>>> import numpy as np
>>> import numpy.linalg as la
>>> np.set_printoptions(precision=3, suppress=True, linewidth=100)
>>> J = np.load("run11.npy")
>>> J
array([[ 5.41 , -0.228, -0.515, -0.649],
       [-0.228,  5.26 ,  0.834,  0.054],
       [-0.515,  0.834,  4.663,  0.018],
       [-0.649,  0.054,  0.018,  6.666]])
>>> # symmetric
>>> A2 = la.inv(J)
>>> la.inv(A2)
array([[ 5.41 , -0.228, -0.515, -0.649],
       [-0.228,  5.26 ,  0.834,  0.054],
       [-0.515,  0.834,  4.663,  0.018],
       [-0.649,  0.054,  0.018,  6.666]])
>>> np.round(la.slogdet(J)[0], 3)
np.float64(1.0)
>>> A2
array([[ 0.189,  0.005,  0.02 ,  0.018],
       [ 0.005,  0.196, -0.034, -0.001],
       [ 0.02 , -0.034,  0.223,  0.002],
       [ 0.018, -0.001,  0.002,  0.152]])
>>> f = np.array([-5, 1])
>>> np.polyval(f, A2[3])
array([0.908, 1.005, 0.992, 0.241])
>>> np.round(np.cross(A2[3, :3], A2[1, :3]), 3) + 0
array([0.   , 0.001, 0.004])
>>> w, V = la.eig(J)
>>> w
array([3.999, 6.999, 5.   , 6.   ])
>>> w, V = la.eigh(J)
>>> np.unique(w.round(6) + 0, return_counts=True)[1]
array([1, 1, 1, 1])
>>> (w > 1e-8).sum(), (w < -1e-8).sum()
(np.int64(4), np.int64(0))
>>> V @ np.diag(w) @ V.T
array([[ 5.41 , -0.228, -0.515, -0.649],
       [-0.228,  5.26 ,  0.834,  0.054],
       [-0.515,  0.834,  4.663,  0.018],
       [-0.649,  0.054,  0.018,  6.666]])
>>> m1 = np.loadtxt("sample13.csv", delimiter=",")
>>> m1
array([[0., 0., 0.],
       [0., 0., 1.],
       [0., 0., 0.]])
>>> # column 2 is much longer than the rest
>>> Uu, s, Vh = la.svd(m1)
>>> V = Vh[:(s > 1e-8).sum()]
>>> rng = np.random.default_rng(714)
>>> x = m1[1] + 5 * m1[2] + rng.integers(2) * np.eye(3)[0]
>>> x
array([1., 0., 1.])
>>> la.matrix_rank(np.vstack([m1, x]))
np.int64(2)
>>> np.allclose(V.T @ V @ x, x)
False
>>> np.allclose(m1[:-1].T @ la.lstsq(m1[:-1].T, m1[-1])[0], m1[-1])
True
>>> np.unique(m1.round(6), axis=0).shape
(2, 3)
>>> np.abs(np.diag(la.qr(m1)[1])) > 1e-9
array([False, False, False])
>>> la.lstsq(m1[:-1].T, m1[-1])[2]
np.int32(1)
>>> arr = np.load("x.npy")
>>> arr
array([[0, 2],
       [2, 2]])
>>> # symmetric
>>> w, V = la.eigh(arr)
>>> la.eigvalsh(arr + -1 * np.eye(2))
array([-2.236,  2.236])
>>> w.sum(), np.trace(arr)
(np.float64(2.0), np.int64(2))
>>> la.eigvalsh(arr @ arr)
array([ 1.528, 10.472])
>>> A2 = np.array([[0, 1, 0], [0, 3, 0]])
>>> Z = np.kron(A2, arr)
>>> Z.shape
(4, 6)
>>> f = np.array([-3, -2])
>>> A2 = arr + np.outer(f, np.eye(2)[0])
>>> la.matrix_rank(la.inv(A2) - la.inv(arr), tol=1e-8)
np.int64(1)
>>> la.matrix_rank(A2 - arr)
np.int64(1)
>>> A2
array([[-3.,  2.],
       [ 0.,  2.]])
>>> A = np.loadtxt("a.csv", delimiter=",")
>>> A
array([[ 0.119, -0.226, -0.168],
       [-0.867,  0.987,  0.954],
       [-0.537,  0.818,  0.691],
       [ 0.867, -0.987, -0.954],
       [-0.446,  0.726,  0.592],
       [-0.235,  0.43 ,  0.327],
       [ 0.915, -0.995, -0.976],
       [ 0.446, -0.726, -0.592],
       [ 0.   ,  0.   ,  0.   ],
       [ 0.537, -0.818, -0.691],
       [ 0.235, -0.43 , -0.327]])
>>> Z = A[[2, 10]].astype(float)
>>> for _ in range(5):
...     lab = la.norm(A[:, None] - Z, axis=-1).argmin(axis=1)
...     Z = np.array([A[lab == j].mean(axis=0) for j in range(2)])
... 
>>> lab
array([1, 0, 0, 1, 0, 0, 1, 1, 1, 1, 1])
>>> Z
array([[-0.521,  0.74 ,  0.641],
       [ 0.446, -0.597, -0.53 ]])
>>> Z[1] - Z[0]
array([ 0.967, -1.338, -1.171])
>>> np.abs(Z[1] - Z[0]).argmax()
np.int64(1)
>>> np.bincount(lab)
array([4, 7])
